>>> import numpy as np
>>> np.set_printoptions(suppress=True, linewidth=140)
>>> def tidy(a):
...     return np.round(a, 2) + 0
... 
>>> E = np.loadtxt("test14.csv", delimiter=",")
>>> E
array([[  1.,  -3.,   9., -27.],
       [  1.,  -2.,   4.,  -8.],
       [  1.,  -1.,   1.,  -1.],
       [  1.,   0.,   0.,   0.]])
>>> U, s, vt = np.linalg.svd(E)
>>> np.argmax(s[:-1] / (s[1:] + 1e-6)) + 1
np.int64(1)
>>> print(tidy(s))
[30.07  2.24  0.92  0.19]
>>> A2 = U[:, :1] @ np.diag(s[:1]) @ vt[:1]
>>> np.linalg.matrix_rank(E, rtol=0.05)
np.int64(2)
>>> print(tidy(np.linalg.norm(E - A2, 2)), tidy(s[1]))
2.24 2.24
>>> tidy(np.abs(E - A2).max())
np.float64(1.03)
>>> q = E.astype(float).copy()
>>> for j in range(4):
...     q[:, j] -= q[:, :j] @ (q[:, :j].T @ q[:, j])
...     q[:, j] /= np.linalg.norm(q[:, j])
... 
>>> tidy(q)
array([[ 0.5 , -0.67,  0.5 , -0.22],
       [ 0.5 , -0.22, -0.5 ,  0.67],
       [ 0.5 ,  0.22, -0.5 , -0.67],
       [ 0.5 ,  0.67,  0.5 ,  0.22]])
>>> tidy(q.T @ E)
array([[  2.  ,  -3.  ,   7.  , -18.  ],
       [  0.  ,   2.24,  -6.71,  19.68],
       [  0.  ,   0.  ,   2.  ,  -9.  ],
       [  0.  ,   0.  ,   0.  ,   1.34]])
>>> m1 = np.load("data.npy")
>>> m1
array([[ -1.  ,   6.85,  -0.94, -13.39, -10.96],
       [-11.12,  18.26,  -5.77,   4.52,   2.98],
       [  3.38,  10.13,   3.64,  -4.91,   2.47],
       [-12.46, -12.09,   7.06,   2.36,  24.05],
       [ -8.74,  -5.64,  -2.5 ,   7.08,  14.51],
       [ -6.06, -12.09,  -4.6 ,   7.42,  11.34],
       [ -5.7 , -33.44,  -5.27,   2.95, -14.14],
       [ -2.14,  14.32,   8.3 ,  -1.07, -12.09],
       [-12.97,  44.74,  -0.72,   0.56, -14.51],
       [ -5.69, -32.56, -10.09,  -0.2 ,  -5.35],
       [ 16.26,  -6.15,  -1.2 ,   4.62,  -7.37],
       [  7.05, -10.41,   5.74,  -3.79, -20.65],
       [  5.76, -23.1 ,   8.24,  13.48,  -0.17],
       [-16.23,  17.7 ,  -5.43,  16.96,   0.14],
       [  8.32,  20.56,   3.56,   4.61,  -8.64],
       [  3.42,  34.74,  -3.74,   8.87,   0.01],
       [  2.96,  14.83,   0.31,   1.05, -11.72],
       [ -5.74, -14.75,   3.08, -11.87, -15.27]])
>>> vec = np.array([-1, 3, 3, 3, 3])
>>> h1 = np.maximum(m1 @ vec, 0)
>>> tidy(np.tanh(m1 @ vec))
array([-1.,  1.,  1.,  1.,  1.,  1., -1.,  1.,  1., -1., -1., -1., -1.,  1.,  1.,  1.,  1., -1.])
>>> tidy(np.maximum(m1 @ (3 * vec), 0))
array([  0.  , 213.27,  91.83, 229.8 , 147.27,  36.81,   0.  ,  91.56, 309.54,   0.  ,   0.  ,   0.  ,   0.  , 313.02, 155.85, 348.66,
        31.35,   0.  ])
>>> m1 * (h1 > 1e-9)[:, None]
array([[ -0.  ,   0.  ,  -0.  ,  -0.  ,  -0.  ],
       [-11.12,  18.26,  -5.77,   4.52,   2.98],
       [  3.38,  10.13,   3.64,  -4.91,   2.47],
       [-12.46, -12.09,   7.06,   2.36,  24.05],
       [ -8.74,  -5.64,  -2.5 ,   7.08,  14.51],
       [ -6.06, -12.09,  -4.6 ,   7.42,  11.34],
       [ -0.  ,  -0.  ,  -0.  ,   0.  ,  -0.  ],
       [ -2.14,  14.32,   8.3 ,  -1.07, -12.09],
       [-12.97,  44.74,  -0.72,   0.56, -14.51],
       [ -0.  ,  -0.  ,  -0.  ,  -0.  ,  -0.  ],
       [  0.  ,  -0.  ,  -0.  ,   0.  ,  -0.  ],
       [  0.  ,  -0.  ,   0.  ,  -0.  ,  -0.  ],
       [  0.  ,  -0.  ,   0.  ,   0.  ,  -0.  ],
       [-16.23,  17.7 ,  -5.43,  16.96,   0.14],
       [  8.32,  20.56,   3.56,   4.61,  -8.64],
       [  3.42,  34.74,  -3.74,   8.87,   0.01],
       [  2.96,  14.83,   0.31,   1.05, -11.72],
       [ -0.  ,  -0.  ,   0.  ,  -0.  ,  -0.  ]])
>>> M = np.array([[3, 1, 3, 1], [1, 2, 1, 2], [3, 1, 3, 1], [1, 2, 1, 2]])
>>> M
array([[3, 1, 3, 1],
       [1, 2, 1, 2],
       [3, 1, 3, 1],
       [1, 2, 1, 2]])
>>> W1 = np.array([[-4, -4, -5, 9, 8, 4],
...     [-1, 7, -6, -5, -6, 0],
...     [-2, 5, 1, 6, -5, -5],
...     [8, 2, 2, 6, 5, -9]])
>>> c = np.array([-4, 6, 6, 1, -2, -9])
>>> H = np.maximum(M @ W1 + c, 0)
>>> print((H > 0).mean(axis=0))
[0.5 1.  0.  1.  0.5 0. ]
>>> (H > 0).astype(int)
array([[0, 1, 0, 1, 1, 0],
       [1, 1, 0, 1, 0, 0],
       [0, 1, 0, 1, 1, 0],
       [1, 1, 0, 1, 0, 0]])
>>> H
array([[ 0, 18,  0, 47,  6,  0],
       [ 4, 25,  0, 18,  0,  0],
       [ 0, 18,  0, 47,  6,  0],
       [ 4, 25,  0, 18,  0,  0]])
>>> print(np.linalg.matrix_rank(H))
2
>>> basis = np.array([[-3, 0], [-4, -5], [1, 0], [-1, -5], [2, 1], [1, 0]])
>>> H @ basis
array([[-107, -319],
       [-130, -215],
       [-107, -319],
       [-130, -215]])
>>> (H @ basis).round(6).argmax(axis=1)
array([0, 0, 0, 0])
>>> W1 @ basis
array([[ 34, -17],
       [-38, -16],
       [-34, -60],
       [-35, -35]])
>>> K = np.load("mat.npy")
>>> K
array([[  8.02,   2.62,  11.04,  -4.97,   3.45,   8.02,  10.29],
       [-15.16,   6.61,   3.31,   4.74,   1.14,   7.36,   6.13],
       [ -7.19,   0.55, -15.59,  -3.22,   3.8 ,  -8.79,  -1.67],
       [ -5.89, -12.59,   6.94,  -1.26,  -2.14,   7.4 ,  -9.88],
       [ 14.13,   7.31,   1.85,   0.64,   6.82,  -9.76,   1.12],
       [ -7.82, -12.81,  -4.8 ,   0.57,  -5.5 ,  -4.35,  10.11],
       [ -2.34,  12.67,   7.56,   1.71,   6.76,  -4.93,  10.19],
       [-14.14,  -8.81,   0.96,   5.81,  -6.85,   3.72,   5.2 ],
       [ -4.68,   7.54,   4.76,   4.55,  -0.25,  -7.42, -14.92],
       [  6.9 ,  -6.99,  12.69,  -7.43,   2.1 ,   1.54,  -8.97],
       [  2.55,  -1.5 ,   0.27,  -8.95,   5.56,  12.15, -11.51],
       [ -2.58,  -7.6 ,  -1.93, -14.33, -10.5 ,  -1.21,  -3.86],
       [ -2.12, -11.57,  -5.51,   9.82,  -2.93, -11.19,   0.88],
       [  4.13,  -4.56, -12.43,  -8.78,  -4.89,  -3.7 ,   9.64],
       [  4.04,   0.26,  11.82,  12.35,  -0.89,   9.52,   0.12],
       [ -3.1 , -14.01,  -4.58,   0.42,   2.18,   8.21,  10.03],
       [  8.1 ,  -1.87,   6.7 ,   2.4 ,  -1.14,  16.61,  -1.73],
       [  8.05,  -3.  ,   2.57,  -9.16,  -4.41,  11.85,   8.71],
       [ -4.15,   3.42,   0.31,   1.04,   8.31,  11.54, -12.95],
       [  5.97,  -2.87,   0.41,   1.15, -13.83, -12.62,   2.04],
       [ -5.17,   2.08, -14.88,  -2.89,  -7.75,   2.84,  -8.43],
       [  2.18,  11.47, -11.98,  -1.44,   5.3 ,   9.26,   2.07],
       [-18.97,  -0.15,  -1.65,   0.06,   0.91,   1.46,  -5.88],
       [  3.22,   4.23,   3.31,  11.05,  -6.22, -11.21,   8.61],
       [ -3.57,   2.5 ,  16.13,   4.82,  -5.19,   2.56,  -8.01],
       [  3.22,  -5.04,   3.09,  -8.99,   3.54, -15.37,  -5.01],
       [ -6.7 ,   5.41, -17.04,   2.19,   1.84,  -0.9 ,  -5.15],
       [ -4.96,  -7.75, -10.15,  -5.04,   5.24, -11.39,  -5.46],
       [ 15.27,  -3.36,   1.57,   0.23,  -5.53,  -4.  , -10.31],
       [ 11.39,   9.68,  -2.87,   2.4 ,  -2.86,   4.97, -11.38],
       [ -0.59,   1.2 ,  10.62, -11.81,   3.56,   4.24,  10.74],
       [ -7.53, -12.2 ,  -3.49, -10.72,  -2.53,  -3.97,  -6.72]])
>>> Xc = (K - K.mean(axis=0)) / K.std(axis=0)
>>> print(tidy(Xc.std(axis=0)))
[1. 1. 1. 1. 1. 1. 1.]
>>> c = np.linalg.lstsq(np.delete(Xc, 0, axis=1), Xc[:, 0])[0]
>>> tidy(1 - np.var(Xc[:, 0] - np.delete(Xc, 0, axis=1) @ c))
np.float64(0.14)
>>> tidy(c)
array([ 0.27,  0.28, -0.22, -0.13, -0.08,  0.01])
>>> np.abs(c).argmax()
np.int64(1)
